% python3 -q
>>> import numpy as np
>>> import numpy.linalg as la
>>> np.set_printoptions(precision=4, suppress=True, linewidth=140, sign=" ")
>>> def tidy(a):
...     return np.round(a, 4) + 0
... 
>>> A2 = np.array([[-1, 0], [-5, 4]])
>>> basis = np.array([[-1, 1], [1, 2]])
>>> A = np.block([[A2, np.zeros((2, 2))], [np.zeros((2, 2)), basis]])
>>> print(A)
[[-1.  0.  0.  0.]
 [-5.  4.  0.  0.]
 [ 0.  0. -1.  1.]
 [ 0.  0.  1.  2.]]
>>> P = np.triu(np.array([[0, -1, -1, 2], [1, 3, 0, 3], [-1, 1, -3, -2], [0, 3, -1, -2]]), 1) + np.eye(4)
>>> A2 = P @ A @ la.inv(P)
>>> print(A2)
[[ 4.  0.  7.  9.]
 [-5. -1. -2. 15.]
 [ 0.  0. -3. -9.]
 [ 0.  0.  1.  4.]]
>>> print(tidy(la.det(A2)))
12.0
>>> U, s = la.svd(A2)
Traceback (most recent call last):
  File "<python-input-12>", line 1, in <module>
    U, s = la.svd(A2)
    ^^^^
ValueError: too many values to unpack (expected 2)
>>> U, s, Vt = la.svd(A2, full_matrices=False)
>>> print(tidy(np.cumsum(s ** 2) / np.sum(s ** 2)))
[ 0.8226  0.9995  1.      1.    ]
>>> print(tidy(U.T @ A2 @ Vt.T))
[[ 20.4416   0.       0.       0.    ]
 [  0.       9.4816   0.       0.    ]
 [  0.       0.       0.4696   0.    ]
 [  0.       0.       0.       0.1318]]
>>> print(tidy(U.T @ U))
[[ 1.  0.  0.  0.]
 [ 0.  1.  0.  0.]
 [ 0.  0.  1.  0.]
 [ 0.  0.  0.  1.]]
>>> print(tidy(np.sqrt((s ** 2).sum())), tidy(la.norm(A2)))
22.5389 22.5389
>>> ev, vecs = la.eig(A)
>>> print(tidy(np.sort(la.eigvals(la.inv(A)))))
[-1.     -0.7676  0.25    0.4343]
>>> print(np.prod(ev))
12.0
>>> print(tidy(A @ vecs[:, 0] - ev[0] * vecs[:, 0]))
[ 0.  0.  0.  0.]
>>> print(tidy(np.sort(la.eigvals(A @ A))))
[  1.       1.6972   5.3028  16.    ]
>>> print(tidy(np.sort(la.eigvals(A.T))))
[-1.3028 -1.      2.3028  4.    ]
>>> print(tidy(ev))
[ 2.3028 -1.3028  4.     -1.    ]
>>> arr = np.abs(np.array([[-1, 1, 2], [3, -3, 1], [-3, 0, 2]])) + np.eye(3)
>>> arr = arr / arr.sum(axis=1, keepdims=True)
>>> print(arr)
[[ 0.4    0.2    0.4  ]
 [ 0.375  0.5    0.125]
 [ 0.5    0.     0.5  ]]
>>> rng = np.random.default_rng(3930)
>>> z = rng.permutation(3)
>>> print(z)
[ 1  0  2]
>>> A2 = arr[z][:, z]
>>> print(tidy(la.det(A2)), tidy(la.det(arr[z])))
-0.025 0.025
>>> print(np.allclose(A2, arr))
False
>>> print(tidy(np.sort(np.abs(la.eigvals(A2)))))
[ 0.055  0.455  1.   ]
>>> print(A2)
[[ 0.5    0.375  0.125]
 [ 0.2    0.4    0.4  ]
 [ 0.     0.5    0.5  ]]
>>> print(np.allclose(arr, arr.T))
False
>>> arr.inv()
Traceback (most recent call last):
  File "<python-input-37>", line 1, in <module>
    arr.inv()
    ^^^^^^^
AttributeError: 'numpy.ndarray' object has no attribute 'inv'
>>> print(tidy(np.sort(np.abs(la.eigvals(arr)))))
[ 0.055  0.455  1.   ]
